% python3 -q
>>> import numpy as np
>>> np.set_printoptions(precision=2, suppress=True, linewidth=160, legacy="1.25")
>>> tidy = lambda a: np.round(a, 2) + 0
>>> W0 = np.load("run5.npy")
>>> print(W0)
[[0 1 0 1 0 0 0 1]
 [1 0 1 1 1 0 0 1]
 [0 1 0 1 1 0 0 1]
 [1 1 1 0 1 0 0 1]
 [0 1 1 1 0 0 0 1]
 [0 0 0 0 0 0 1 0]
 [0 0 0 0 0 1 0 0]
 [1 1 1 1 1 0 0 0]]
>>> r0 = np.array([1, 3, 1])
>>> print(np.correlate(W0[0], W0[5], "full"))
[0 0 1 0 1 0 0 0 1 0 0 0 0 0 0]
>>> print(np.polyval(r0, W0[0]))
[1 5 1 5 1 1 1 5]
>>> print(np.array([np.convolve(row, r0, "same") for row in W0]))
[[1 3 2 3 1 0 1 3]
 [3 2 4 5 4 1 1 3]
 [1 3 2 4 4 1 1 3]
 [4 5 4 2 3 1 1 3]
 [1 4 5 4 1 0 1 3]
 [0 0 0 0 0 1 3 1]
 [0 0 0 0 1 3 1 0]
 [4 5 5 5 4 1 0 0]]
>>> print(np.cross(W0[0, :3], W0[5, :3]))
[0 0 0]
>>> print(tidy(np.sort(np.linalg.eigvals(W0).real)))
[-1.8  -1.   -1.   -1.   -1.    0.38  1.    4.43]
>>> print(tidy(np.linalg.det(W0)))
-3.0
>>> print(np.flatnonzero(np.linalg.matrix_power((W0 != 0) + (W0.T != 0) + np.eye(8), 8)[5]))
[5 6]
>>> evals, V = np.linalg.eigvalsh(W0)
Traceback (most recent call last):
  File "<python-input-13>", line 1, in <module>
    evals, V = np.linalg.eigvalsh(W0)
    ^^^^^^^^
ValueError: too many values to unpack (expected 2)
>>> evals, V = np.linalg.eigh(W0)
>>> print(tidy(np.linalg.eigvalsh(W0 @ W0)))
[ 0.14  1.    1.    1.    1.    1.    3.25 19.61]
>>> print(tidy(evals))
[-1.8  -1.   -1.   -1.   -1.    0.38  1.    4.43]
>>> print(tidy(V @ np.diag(evals) @ V.T))
[[0. 1. 0. 1. 0. 0. 0. 1.]
 [1. 0. 1. 1. 1. 0. 0. 1.]
 [0. 1. 0. 1. 1. 0. 0. 1.]
 [1. 1. 1. 0. 1. 0. 0. 1.]
 [0. 1. 1. 1. 0. 0. 0. 1.]
 [0. 0. 0. 0. 0. 0. 1. 0.]
 [0. 0. 0. 0. 0. 1. 0. 0.]
 [1. 1. 1. 1. 1. 0. 0. 0.]]
>>> print(np.abs(V[:, -1]).round(6).argmax())
1
>>> print(tidy(V.T @ W0 @ V))
[[-1.8   0.    0.    0.    0.    0.    0.    0.  ]
 [ 0.   -1.    0.    0.    0.    0.    0.    0.  ]
 [ 0.    0.   -1.    0.    0.    0.    0.    0.  ]
 [ 0.    0.    0.   -1.    0.    0.    0.    0.  ]
 [ 0.    0.    0.    0.   -1.    0.    0.    0.  ]
 [ 0.    0.    0.    0.    0.    0.38  0.    0.  ]
 [ 0.    0.    0.    0.    0.    0.    1.    0.  ]
 [ 0.    0.    0.    0.    0.    0.    0.    4.43]]
>>> print(np.unique(evals.round(6) + 0, return_counts=True)[1])
[1 4 1 1 1]
>>> print(tidy(np.linalg.eigvalsh(W0 + 5 * np.eye(8))))
[3.2  4.   4.   4.   4.   5.38 6.   9.43]
>>> print((evals > 1e-8).sum(), (evals < -1e-8).sum())
3 5
>>> m1 = np.array([[-4, -4, -4, -4], [0, 4, 0, 4], [0, 0, -4, -4], [0, 0, 0, 4]])
>>> print(m1)
[[-4 -4 -4 -4]
 [ 0  4  0  4]
 [ 0  0 -4 -4]
 [ 0  0  0  4]]
>>> left, s, VT = np.linalg.svd(m1, full_matrices=False)
>>> print(tidy(left.T @ left))
[[1. 0. 0. 0.]
 [0. 1. 0. 0.]
 [0. 0. 1. 0.]
 [0. 0. 0. 1.]]
>>> print(np.allclose(left * s @ VT, m1))
True
>>> print(m1 @ m1)
[[16  0 32  0]
 [ 0 16  0 32]
 [ 0  0 16  0]
 [ 0  0  0 16]]
>>> print(np.prod(np.diag(m1)), tidy(np.linalg.det(m1)))
256 256.0
>>> blk = np.stack([m1, -3 * m1, m1[::-1]])
>>> print(tidy(np.linalg.norm(blk, axis=(1, 2))))
[12. 36. 12.]
>>> print(np.linalg.matrix_rank(blk))
[4 4 4]
>>> print(blk.sum(axis=0))
[[  8   8   8  12]
 [  0  -8  -4 -12]
 [  0   4   8  12]
 [ -4  -4  -4 -12]]
>>> print(blk.shape)
(3, 4, 4)
>>> evals, V = np.linalg.eig(m1)
>>> print(tidy(np.sort(np.linalg.eigvals(m1 @ m1))))
[16. 16. 16. 16.]
>>> print(m1 @ V[:, 0] - evals[0] * V[:, 0])
[0. 0. 0. 0.]
>>> print(np.prod(evals))
256.0
>>> Y = m1 / np.linalg.norm(m1, axis=1, keepdims=True)
>>> gram = Y @ Y.T
>>> print(tidy(np.degrees(np.arccos(np.clip(gram[2, 0], -1, 1)))))
45.0
>>> print(np.argwhere(np.triu(np.abs(gram) > 0.95, 1)))
[]
>>> J = np.loadtxt("arr.csv", delimiter=",")
>>> print(J)
[[-0.95  0.7   1.    0.99  0.76  0.98 -0.6 ]
 [ 0.62 -0.44  1.   -0.49 -0.99  0.82 -0.99]
 [-0.98  0.04  0.98 -0.49  0.99 -0.45  0.9 ]
 [ 0.88  0.1  -0.79  0.65 -0.94  0.56 -0.79]
 [-0.9   0.53  0.84  0.92  0.94  0.65  0.58]
 [-0.39 -0.13  0.78 -0.41  0.19 -0.09 -0.05]
 [-0.12  0.44  1.    0.97 -0.87  0.98 -0.96]
 [ 0.13 -0.73  1.   -0.99 -0.95 -0.3  -0.94]
 [ 0.38 -0.31  0.99 -0.37 -0.96  0.64 -0.96]
 [ 0.97  0.08 -0.75  0.79 -1.    0.81 -0.96]]
>>> left, s, VT = np.linalg.svd(J, full_matrices=False)
>>> print(tidy(left.T @ J @ VT.T))
[[4.32 0.   0.   0.   0.   0.   0.  ]
 [0.   3.41 0.   0.   0.   0.   0.  ]
 [0.   0.   3.03 0.   0.   0.   0.  ]
 [0.   0.   0.   0.71 0.   0.   0.  ]
 [0.   0.   0.   0.   0.61 0.   0.  ]
 [0.   0.   0.   0.   0.   0.19 0.  ]
 [0.   0.   0.   0.   0.   0.   0.03]]
>>> print(tidy(left.T @ left))
[[1. 0. 0. 0. 0. 0. 0.]
 [0. 1. 0. 0. 0. 0. 0.]
 [0. 0. 1. 0. 0. 0. 0.]
 [0. 0. 0. 1. 0. 0. 0.]
 [0. 0. 0. 0. 1. 0. 0.]
 [0. 0. 0. 0. 0. 1. 0.]
 [0. 0. 0. 0. 0. 0. 1.]]
>>> print(left.shape, s.shape, VT.shape)
(10, 7) (7,) (7, 7)
>>> print(tidy(s / s[0]))
[1.   0.79 0.7  0.16 0.14 0.04 0.01]
>>> print(np.allclose(left * s @ VT, J))
True
>>> print(tidy(VT @ VT.T))
[[1. 0. 0. 0. 0. 0. 0.]
 [0. 1. 0. 0. 0. 0. 0.]
 [0. 0. 1. 0. 0. 0. 0.]
 [0. 0. 0. 1. 0. 0. 0.]
 [0. 0. 0. 0. 1. 0. 0.]
 [0. 0. 0. 0. 0. 1. 0.]
 [0. 0. 0. 0. 0. 0. 1.]]
>>> print(np.abs(left[:, 0]).round(6).argmax())
9
>>> Y = np.c_[J[:, :5] @ np.array([[2, 4, 1, 0, 3],
...     [4, 4, 4, 4, 3],
...     [2, 1, 3, 4, 1],
...     [5, 5, 2, 3, 0],
...     [5, 3, 1, 0, 0]]), np.array([2, 2, 1, -2, -1, 1, 2, -1, -2, 2])]
>>> print(tidy(Y))
[[ 11.65   7.23   7.59   9.77   0.25   2.  ]
 [ -5.92  -3.7   -0.11   0.77   1.54   2.  ]
 [  2.66  -2.26   2.13   2.61  -1.84   1.  ]
 [ -0.87   3.56  -0.73  -0.81   2.15  -2.  ]
 [ 11.3    6.78   6.52   8.24  -0.27  -1.  ]
 [ -0.84  -2.78   0.8    1.37  -0.78   1.  ]
 [  4.02   4.52   5.71   8.67   1.96   2.  ]
 [-10.36  -9.2   -2.72  -1.89  -0.8   -1.  ]
 [ -5.15  -3.46   0.41   1.61   1.2   -2.  ]
 [ -0.29   4.4   -0.38  -0.31   2.4    2.  ]]
>>> print(tidy(np.linalg.norm(Y - J @ np.linalg.lstsq(J, Y)[0], axis=0)))
[0.   0.   0.   0.   0.   3.74]
>>> print(tidy(np.linalg.norm(np.linalg.qr(J)[0].T @ Y, axis=0) ** 2 / ((Y ** 2).sum(axis=0) + 1e-12)))
[1.  1.  1.  1.  1.  0.5]
>>> Y = J / np.linalg.norm(J, axis=1, keepdims=True)
>>> gram = Y @ Y.T
>>> print((gram - 2 * np.eye(10)).round(6).argmax(axis=1))
[4 8 5 9 0 2 8 8 1 3]
>>> print(tidy(np.linalg.norm(Y, axis=1)))
[1. 1. 1. 1. 1. 1. 1. 1. 1. 1.]
>>> print((np.abs(gram) > 0.9).astype(int))
[[1 0 0 0 0 0 0 0 0 0]
 [0 1 0 0 0 0 0 0 1 0]
 [0 0 1 1 0 0 0 0 0 1]
 [0 0 1 1 0 0 0 0 0 1]
 [0 0 0 0 1 0 0 0 0 0]
 [0 0 0 0 0 1 0 0 0 0]
 [0 0 0 0 0 0 1 0 0 0]
 [0 0 0 0 0 0 0 1 0 0]
 [0 1 0 0 0 0 0 0 1 0]
 [0 0 1 1 0 0 0 0 0 1]]
>>> F = np.loadtxt("sample6.csv", delimiter=",")
>>> print(F)
[[-1.29  0.21  0.74 -3.35  0.74 -1.49 -0.54]
 [ 1.74 -0.94  0.19  1.44 -3.74  1.24  0.28]
 [-1.15 -0.14 -0.07 -1.3   1.63 -0.38 -0.1 ]
 [ 0.88  1.19  0.39  0.14 -1.91 -0.24 -0.1 ]
 [-1.02 -0.34 -0.48  0.16  2.44 -1.82  0.43]
 [-1.38 -0.32  0.71  2.1   3.54  1.8  -0.75]
 [ 0.23 -0.72 -0.24  1.6   3.11 -1.21  0.07]
 [-0.53 -0.09 -0.18  0.6  -4.89 -0.68 -0.24]
 [ 0.1   0.18  0.62  3.09  3.65  0.24  0.33]
 [ 0.41 -0.48  0.14  1.11  1.55  0.11 -0.55]
 [ 0.75 -1.19  0.73 -0.91  2.83 -0.17 -0.43]
 [ 1.53  0.36 -1.08  1.7  -4.15  0.03 -0.2 ]
 [-0.68  0.3  -0.38  0.17  3.52 -0.74 -0.71]
 [ 1.09  0.13  0.99 -2.15  0.86 -2.41  0.07]
 [-0.2  -0.31 -0.09 -1.3  -3.04 -0.21 -0.16]
 [ 0.18 -0.66  0.16 -0.06  2.05 -1.72 -0.4 ]
 [ 0.82  0.87  0.53 -1.55  3.3   1.63 -0.01]
 [-0.43 -1.64 -0.58  1.44 -0.29  0.01 -0.23]
 [ 0.98 -0.91  0.31  0.06 -2.96  4.33  0.07]
 [-0.25 -0.97 -0.58 -3.81  1.81  1.33  0.4 ]
 [-0.99  0.78 -0.09 -3.07 -0.42  1.34 -0.38]
 [-1.41  1.   -0.22  2.19 -4.72 -1.51 -0.43]
 [ 1.06  0.74 -0.42  1.07  3.75 -3.07  0.03]
 [-1.2  -1.87  0.63 -0.27 -0.1  -0.53 -0.19]
 [-0.05  0.44  0.65  1.38  1.18  0.91 -0.24]]
>>> basis = F[[16, 9]].astype(float)
>>> for _ in range(6):
...     lab = np.linalg.norm(F[:, None] - basis, axis=-1).argmin(axis=1)
...     basis = np.array([F[lab == j].mean(axis=0) for j in range(2)])
... 
>>> print(lab)
[0 1 0 1 0 0 0 1 0 0 0 1 0 0 1 0 0 1 1 0 0 1 0 1 0]
>>> print(tidy(basis[1] - basis[0]))
[ 0.29 -0.28 -0.26  1.01 -5.09  0.62  0.04]
>>> print(np.bincount(lab))
[16  9]
>>> print(tidy(basis))
[[-0.14 -0.07  0.19 -0.34  2.22 -0.35 -0.17]
 [ 0.15 -0.36 -0.07  0.67 -2.87  0.27 -0.13]]
